$ ipython --no-banner

In [1]: import numpy as np

In [2]: np.set_printoptions(precision=3, suppress=True, linewidth=120, floatmode="fixed")

In [3]: A = np.load("block8.npy")

In [4]: A
Out[4]: 
array([[-2.000,  1.000,  0.000,  0.000,  0.000],
       [ 0.000, -2.000,  1.000,  0.000,  0.000],
       [ 0.000,  0.000, -2.000,  1.000,  0.000],
       [ 0.000,  0.000,  0.000, -2.000,  1.000],
       [ 0.000,  0.000,  0.000,  0.000, -2.000]])

In [5]: # triangular

In [6]: np.unravel_index(np.abs(A).argmax(), A.shape)
Out[6]: (np.int64(0), np.int64(0))

In [7]: A.sum(axis=0)
Out[7]: array([-2.000, -1.000, -1.000, -1.000, -1.000])

In [8]: A.shape
Out[8]: (5, 5)

In [9]: A.sum(axis=1)
Out[9]: array([-1.000, -1.000, -1.000, -1.000, -2.000])

In [10]: sig = 10 * 0.5 ** np.arange(4)

In [11]: O, _ = np.linalg.qr(np.array([[-0.6, 0.8, -0.2, -0.8],
    ...:     [-1.0, 0.6, -0.9, 0.4],
    ...:     [0.3, -0.1, -1.7, -0.8],
    ...:     [-1.7, -0.5, -0.9, -0.2]]))

In [12]: rng = np.random.default_rng(61)

In [13]: X = rng.normal(size=(15, 4)) * sig @ O

In [14]: X
Out[14]: 
array([[  5.703,   5.873,  -1.434,  -0.060],
       [  4.824,  10.117,  -3.292,  14.026],
       [ -4.894,  -3.385,  -0.961,  13.988],
       [ -5.438,  -9.030,  -4.486,  -6.236],
       [ -0.130,   2.948,   1.031,   3.179],
       [  2.500,  -0.966,   0.475,  -7.670],
       [  3.456,  -1.270,  -0.077,  -1.270],
       [  3.764,  -0.180,  -0.965,  -8.126],
       [  2.208,   6.028,   0.006,   0.621],
       [ -0.395,  -1.447,  -0.304,  -1.551],
       [  0.062,   2.378,   1.136,  -3.231],
       [  0.588,  -3.428,   2.849, -13.330],
       [  2.015,   5.826,   0.657,   0.992],
       [ -2.881,  -7.466,  -1.831,  -7.398],
       [ -0.605,  -3.100,   4.051,  -2.575]])

In [15]: vec = np.array([-1, -3, 2, 1, 3])

In [16]: target = A @ vec

In [17]: target
Out[17]: array([-1.000,  8.000, -3.000,  1.000, -6.000])

In [18]: np.linalg.solve(A, target + A[:, 2])
Out[18]: array([-1.000, -3.000,  3.000,  1.000,  3.000])

In [19]: np.linalg.solve(A.T, A[2])
Out[19]: array([-0.000, -0.000,  1.000, -0.000, -0.000])

In [20]: G = np.cov(X, rowvar=False)

In [21]: np.argsort(-X.std(axis=0).round(6), kind="stable")
Out[21]: array([3, 1, 0, 2])

In [22]: np.median(X, axis=0)
Out[22]: array([ 0.588, -0.966, -0.077, -1.551])

In [23]: round(np.corrcoef(X[:, 3], X[:, 1])[0, 1], 3)
Out[23]: np.float64(0.511)

In [24]: P = X @ np.linalg.solve(X.T @ X, X.T)

In [25]: P @ X[:, 1]
Out[25]: 
array([ 5.873, 10.117, -3.385, -9.030,  2.948, -0.966, -1.270, -0.180,  6.028, -1.447,  2.378, -3.428,  5.826, -7.466,
       -3.100])

In [26]: np.round(np.trace(P), 3)
Out[26]: np.float64(4.0)

In [27]: np.linalg.matrix_rank(np.eye(15) - P)
Out[27]: np.int64(11)

In [28]: np.allclose(P @ P, P)
Out[28]: True

In [29]: M2 = np.c_[X[:, :2] @ np.array([[1, -2], [2, 0]]), np.array([8, -2, 9, -3, 5, 8, -7, -5, -9, -3, 9, -1, -3, -8, 2])]

In [30]: M2
Out[30]: 
array([[ 17.449, -11.405,   8.000],
       [ 25.057,  -9.648,  -2.000],
       [-11.664,   9.787,   9.000],
       [-23.498,  10.876,  -3.000],
       [  5.766,   0.260,   5.000],
       [  0.568,  -5.000,   8.000],
       [  0.915,  -6.912,  -7.000],
       [  3.403,  -7.528,  -5.000],
       [ 14.265,  -4.416,  -9.000],
       [ -3.288,   0.789,  -3.000],
       [  4.819,  -0.124,   9.000],
       [ -6.268,  -1.175,  -1.000],
       [ 13.667,  -4.030,  -3.000],
       [-17.813,   5.761,  -8.000],
       [ -6.805,   1.209,   2.000]])

In [31]: np.linalg.matrix_rank(M2)
Out[31]: np.int64(3)

In [32]: np.linalg.norm(np.linalg.qr(X)[0].T @ M2, axis=0) ** 2 / ((M2 ** 2).sum(axis=0) + 1e-12)
Out[32]: array([1.000, 1.000, 0.144])

In [33]: np.round(np.linalg.norm(M2 - X @ np.linalg.lstsq(X, M2)[0], axis=0), 3) + 0
Out[33]: array([ 0.000,  0.000, 22.083])
